$ python -q
>>> import numpy as np
>>> from numpy import linalg as LA
>>> np.set_printoptions(precision=3, suppress=True, linewidth=160, sign=" ")
>>> mat = np.load("a.npy")
>>> mat
array([[ 0,  0,  0,  2,  2,  1],
       [ 0,  0,  0,  0,  0,  0],
       [ 0,  0,  0,  0,  2,  2],
       [-2, -2, -1,  6,  6,  3],
       [ 0,  0,  0,  0,  0,  0],
       [ 0, -2, -2,  0,  6,  6]])
>>> # rows 1 and 4 are equal
>>> round(float(LA.norm(mat, 2) / LA.norm(mat)), 3)
0.92
>>> np.argsort(-LA.norm(mat, axis=0).round(6), kind="stable")[:3]
array([ 4,  5,  3])
>>> [round(float(x), 3) for x in LA.svd(mat, compute_uv=False)[:3]]
[12.586, 5.2, 1.154]
>>> np.abs(np.diag(LA.qr(mat)[1])) > 1e-9
array([ True,  True, False,  True, False, False])
>>> LA.lstsq(mat[:-1].T, mat[-1])[2]
np.int32(3)
>>> np.round(mat @ LA.pinv(mat) @ mat, 3) + 0
array([[ 0.,  0.,  0.,  2.,  2.,  1.],
       [ 0.,  0.,  0.,  0.,  0.,  0.],
       [ 0.,  0.,  0.,  0.,  2.,  2.],
       [-2., -2., -1.,  6.,  6.,  3.],
       [ 0.,  0.,  0.,  0.,  0.,  0.],
       [ 0., -2., -2.,  0.,  6.,  6.]])
>>> round(float(np.trace(LA.pinv(mat) @ mat)), 3)
4.0
>>> M = np.load("dump.npy")
>>> M
array([[-2.,  1.,  1.,  1.],
       [ 1., -2.,  1.,  1.],
       [ 1.,  1., -2.,  1.],
       [ 1.,  1.,  1., -2.]])
>>> # symmetric, so the eigenvalues are real
>>> proj = np.triu(np.array([[-1, -1, -1, -2], [-1, 1, -3, -1], [1, 0, -2, 0], [3, -1, -2, 2]]), 1) + np.eye(4)
>>> Y = proj @ M @ LA.inv(proj)
>>> np.round(np.poly(Y), 3) + 0
array([  1.,   8.,  18.,   0., -27.])
>>> round(LA.det(Y), 3)
np.float64(-27.0)
>>> np.trace(Y), np.trace(M)
(np.float64(-8.0), np.float64(-8.0))
>>> proj @ M - M @ proj
array([[-4., -3.,  0., -1.],
       [-4., -3.,  0., -1.],
       [ 0.,  1.,  4.,  3.],
       [ 0.,  1.,  4.,  3.]])
>>> np.fft.fft(M[0])
array([ 1.+0.j, -3.+0.j, -3.+0.j, -3.+0.j])
>>> np.allclose(M @ M.T, M.T @ M)
True
>>> M @ np.ones(4)
array([ 1.,  1.,  1.,  1.])
>>> (M @ M)[0]
array([ 7., -2., -2., -2.])
>>> M @ (-1.0) ** np.arange(4)
array([-3.,  3., -3.,  3.])
>>> np.sort(np.abs(np.fft.fft(M[0]))), np.sort(LA.svd(M, compute_uv=False))
(array([ 1.,  3.,  3.,  3.]), array([ 1.,  3.,  3.,  3.]))
>>> vals, V = LA.eig(M)
>>> np.round(M @ V[:, 0] - vals[0] * V[:, 0], 3) + 0
array([ 0.,  0.,  0.,  0.])
>>> x0 = np.array([0, 0, 1, 0])
>>> target = M @ x0
>>> coef, lr = np.zeros(4), 1 / LA.norm(M, 2) ** 2
>>> for i in range(300):
...     coef -= lr * M.T @ (M @ coef - target)
...     if i % 50 == 0: print(i, round(LA.norm(M @ coef - target), 3))
... 
0 0.444
50 0.001
100 0.0
150 0.0
200 0.0
250 0.0
>>> coef.round(3) + 0
array([ 0.,  0.,  1.,  0.])
>>> np.round(LA.cond(M), 3)
np.float64(3.0)
>>> data = np.load("out1.npy")
>>> data
array([[ 0.143,  0.429,  0.   ,  0.286,  0.143,  0.   ],
       [ 0.   ,  0.364,  0.   ,  0.091,  0.273,  0.273],
       [ 0.167,  0.167,  0.167,  0.25 ,  0.083,  0.167],
       [ 0.188,  0.188,  0.188,  0.188,  0.062,  0.188],
       [ 0.25 ,  0.083,  0.083,  0.167,  0.167,  0.25 ],
       [ 0.   ,  0.25 ,  0.25 ,  0.083,  0.167,  0.25 ]])
>>> # row-stochastic, so 1 is an eigenvalue
>>> x0 = np.array([1, -1, -3, -2, 1, 1])
>>> a = np.maximum(data @ x0, 0)
>>> a
array([ 0.,  0.,  0.,  0.,  0.,  0.])
